$ ipython --no-banner

In [1]: import numpy as np

In [2]: np.set_printoptions(precision=3, suppress=True, linewidth=140)

In [3]: def rnd(a):
   ...:     return np.round(a, 3) + 0
   ...: 

In [4]: X = np.loadtxt("out19.csv", delimiter=",")

In [5]: rnd(X)
Out[5]: 
array([[-1.403, -1.273, -1.585, -1.028,  1.356],
       [-1.596, -0.962,  1.883, -0.643, -1.252],
       [ 1.856,  1.533,  0.954,  1.197, -0.928],
       [ 2.11 ,  1.639,  0.301,  1.249, -0.46 ],
       [ 0.017, -0.299, -2.365, -0.328,  1.791],
       [-1.059, -0.507,  2.243, -0.285, -1.584],
       [-1.276, -0.686,  2.132, -0.424, -1.476],
       [-1.708, -1.062,  1.763, -0.724, -1.149],
       [-0.291, -0.523, -2.294, -0.494,  1.771],
       [-1.105, -1.083, -1.86 , -0.897,  1.531],
       [ 0.757,  0.265, -2.342,  0.098,  1.692],
       [-1.978, -1.322,  1.347, -0.938, -0.804],
       [ 1.915,  1.562,  0.838,  1.214, -0.846],
       [-1.611, -0.976,  1.868, -0.654, -1.239],
       [ 1.396,  0.788, -2.052,  0.505,  1.402],
       [-1.914, -1.562, -0.84 , -1.214,  0.847],
       [ 1.604,  1.394,  1.349,  1.109, -1.199]])

In [6]: print(rnd(np.linalg.norm(X, 2) / np.linalg.norm(X)))
0.736

In [7]: print(np.linalg.matrix_rank(X, rtol=0.1))
2

In [8]: [round(float(x), 3) for x in np.linalg.svd(X, compute_uv=False)[:3]]
Out[8]: [9.107, 8.37, 0.0]

In [9]: Ac = X - X.mean(axis=0)

In [10]: U, s, vt = np.linalg.svd(Ac, full_matrices=False)

In [11]: rnd(s)
Out[11]: array([9.084, 8.271, 0.   , 0.   , 0.   ])

In [12]: np.searchsorted(np.cumsum(s ** 2) / (s ** 2).sum(), 0.9) + 1
Out[12]: np.int64(2)

In [13]: rnd(vt[0] * np.sign(vt[0, np.abs(vt[0]).argmax()]))
Out[13]: array([-0.214, -0.059,  0.788, -0.01 , -0.574])

In [14]: cent = X[[14, 9]].astype(float)

In [15]: for _ in range(3):
    ...:     labels = np.linalg.norm(X[:, None] - cent, axis=-1).argmin(axis=1)
    ...:     cent = np.array([X[labels == j].mean(axis=0) for j in range(2)])
    ...: 

In [16]: labels
Out[16]: array([1, 1, 0, 0, 1, 1, 1, 1, 1, 1, 0, 1, 0, 1, 0, 1, 0])

In [17]: print(np.bincount(labels))
[ 6 11]

In [18]: print(np.abs(cent[1] - cent[0]).argmax())
0

In [19]: W1 = np.array([[-5, -3], [1, 0], [-1, -3], [5, -4], [1, -2]])

In [20]: coef = np.array([1, 1])

In [21]: H = np.maximum(X @ W1 + coef, 0)

In [22]: rnd((H > 0).mean(axis=0))
Out[22]: array([0.765, 0.706])

In [23]: print(np.linalg.matrix_rank(H))
2

In [24]: cent = np.array([[7, -9], [0, -9]])

In [25]: print((H @ cent).round(6).argmax(axis=1))
[0 0 0 0 0 0 0 0 0 0 0 0 0 0 0 0 0]

In [26]: D = np.linalg.norm(X[:, None] - X[None], axis=-1)

In [27]: np.unravel_index(D.round(6).argmax(), D.shape)
Out[27]: (np.int64(12), np.int64(15))

In [28]: np.linalg.matrix_rank(D ** 2)
Out[28]: np.int64(3)

In [29]: D.shape
Out[29]: (17, 17)

In [30]: print(rnd(D[:5, :5]))
[[0.    4.372 5.926 5.733 2.063]
 [4.372 0.    4.743 5.216 5.518]
 [5.926 4.743 0.    0.851 5.242]
 [5.733 5.216 0.851 0.    4.775]
 [2.063 5.518 5.242 4.775 0.   ]]

In [31]: feats = np.load("test4.npy")

In [32]: feats
Out[32]: 
array([[0, 0, 1, 0, 1, 0, 0],
       [0, 0, 0, 0, 0, 1, 0],
       [1, 0, 0, 0, 1, 0, 0],
       [0, 0, 0, 0, 0, 0, 0],
       [1, 0, 1, 0, 0, 0, 0],
       [0, 1, 0, 0, 0, 0, 1],
       [0, 0, 0, 0, 0, 1, 0]])

In [33]: U, s, vt = np.linalg.svd(feats, full_matrices=False)

In [34]: rnd(np.sqrt((s ** 2).sum())), rnd(np.linalg.norm(feats))
Out[34]: (np.float64(3.162), np.float64(3.162))

In [35]: np.abs(U[:, 0]).round(6).argmax()
Out[35]: np.int64(0)

In [36]: rnd(vt @ vt.T)
Out[36]: 
array([[1., 0., 0., 0., 0., 0., 0.],
       [0., 1., 0., 0., 0., 0., 0.],
       [0., 0., 1., 0., 0., 0., 0.],
       [0., 0., 0., 1., 0., 0., 0.],
       [0., 0., 0., 0., 1., 0., 0.],
       [0., 0., 0., 0., 0., 1., 0.],
       [0., 0., 0., 0., 0., 0., 1.]])

In [37]: np.allclose(U * s @ vt, feats)
Out[37]: True

In [38]: rnd(s / s[0])
Out[38]: array([1.   , 0.707, 0.707, 0.5  , 0.5  , 0.   , 0.   ])

In [39]: U, s, vt = np.linalg.svd(feats)

In [40]: V = vt[:(s > 1e-8).sum()]

In [41]: rng = np.random.default_rng(95719)

In [42]: x0 = feats[5] + 4 * feats[4] + rng.integers(2) * np.eye(7)[6]

In [43]: x0
Out[43]: array([4., 1., 4., 0., 0., 0., 1.])

In [44]: np.allclose(V.T @ V @ x0, x0)
Out[44]: True

In [45]: np.linalg.matrix_rank(np.vstack([feats, x0]))
Out[45]: np.int64(5)

In [46]: rnd(V.T @ V)
Out[46]: 
array([[1. , 0. , 0. , 0. , 0. , 0. , 0. ],
       [0. , 0.5, 0. , 0. , 0. , 0. , 0.5],
       [0. , 0. , 1. , 0. , 0. , 0. , 0. ],
       [0. , 0. , 0. , 0. , 0. , 0. , 0. ],
       [0. , 0. , 0. , 0. , 1. , 0. , 0. ],
       [0. , 0. , 0. , 0. , 0. , 1. , 0. ],
       [0. , 0.5, 0. , 0. , 0. , 0. , 0.5]])

In [47]: print(rnd(np.linalg.norm(x0 - V.T @ V @ x0)))
0.0
